In [1]: import numpy as np

In [2]: np.set_printoptions(precision=4, suppress=True, linewidth=160)

In [3]: arr = np.load("mat.npy")

In [4]: arr
Out[4]: 
array([[  7.0089,   6.9246,  -4.5155,   2.6865,  -5.1521,   1.5237,   2.9083,   1.9394,  15.0415,  -2.8257],
       [-10.4312,  -2.7855,   5.8732,   0.2576,   3.4945,  -2.495 ,  -0.9608,  -4.126 , -14.0806,   3.7715],
       [-11.3602,   9.6342,   4.9695,   7.4497,  -3.2242,  -3.1   ,   4.6263,  -6.5816,  -1.3444,   3.3766],
       [-12.2341,   8.1763,   5.5994,   6.7783,  -2.2519,  -3.272 ,   3.9974,  -6.7254,  -3.8765,   3.7632],
       [  0.4137, -11.5218,   1.0773,  -6.5933,   6.3167,   0.4505,  -5.1709,   2.081 , -12.2882,   0.5215],
       [ -2.4167,  12.0756,  -0.0722,   7.2589,  -6.2498,  -0.9624,   5.4739,  -3.0528,  10.7868,   0.1399],
       [ -8.5085,  11.73  ,   3.2135,   8.1344,  -4.92  ,  -2.4582,   5.4865,  -5.6735,   3.9786,   2.2685],
       [ -9.027 ,  11.4999,   3.5158,   8.0953,  -4.6954,  -2.5795,   5.3977,  -5.8635,   3.1775,   2.4613],
       [  8.3351, -11.797 ,  -3.1135,  -8.1419,   4.9896,   2.4174,  -5.5117,   5.6083,  -4.2356,  -2.2046],
       [ 12.6776,  -6.8316,  -5.9873,  -6.0953,   1.4228,   3.341 ,  -3.4075,   6.6987,   5.8294,  -3.9943],
       [ 11.4992,   0.8474,  -6.2241,  -1.5423,  -2.6184,   2.8176,   0.0635,   4.9149,  13.0668,  -4.0294],
       [-12.8912,   4.4837,   6.3656,   4.804 ,  -0.0799,  -3.3229,   2.3619,  -6.4055,  -8.6478,   4.2037],
       [  7.0446, -12.162 ,  -2.3846,  -8.1215,   5.4332,   2.1093,  -5.6397,   5.1012,  -6.    ,  -1.7369],
       [  6.3249,   7.545 ,  -4.2208,   3.1579,  -5.3686,   1.3358,   3.2049,   1.5365,  15.0051,  -2.6247],
       [ -8.2235,  11.8377,   3.0495,   8.1452,  -5.033 ,  -2.391 ,   5.5269,  -5.566 ,   4.3981,   2.1637],
       [-11.88  ,   8.8712,   5.3324,   7.1093,  -2.7037,  -3.2054,   4.2989,  -6.6843,  -2.7354,   3.6005],
       [-11.5203,  -0.8026,   6.2303,   1.5713,   2.5975,  -2.8242,  -0.0429,  -4.9316, -13.0397,   4.0341],
       [  8.9131, -11.5545,  -3.4489,  -8.1062,   4.747 ,   2.553 ,  -5.419 ,   5.8224,  -3.3579,  -2.4187],
       [  7.9275,   6.0048,  -4.9014,   2.0045,  -4.8133,   1.7786,   2.4712,   2.4948,  14.9947,  -3.0906],
       [-12.8935,   5.0881,   6.2987,   5.1465,  -0.4149,  -3.3417,   2.6327,  -6.5062,  -7.9827,   4.1696]])

In [5]: # rows and columns are dependent

In [6]: W2 = arr[[15, 8]].astype(float)

In [7]: for _ in range(3):
   ...:     idx = np.linalg.norm(arr[:, None] - W2, axis=-1).argmin(axis=1)
   ...:     W2 = np.array([arr[idx == j].mean(axis=0) for j in range(2)])
   ...: 

In [8]: idx
Out[8]: array([1, 0, 0, 0, 1, 0, 0, 0, 1, 1, 1, 0, 1, 1, 0, 0, 0, 1, 1, 0])

In [9]: np.bincount(idx)
Out[9]: array([11,  9])
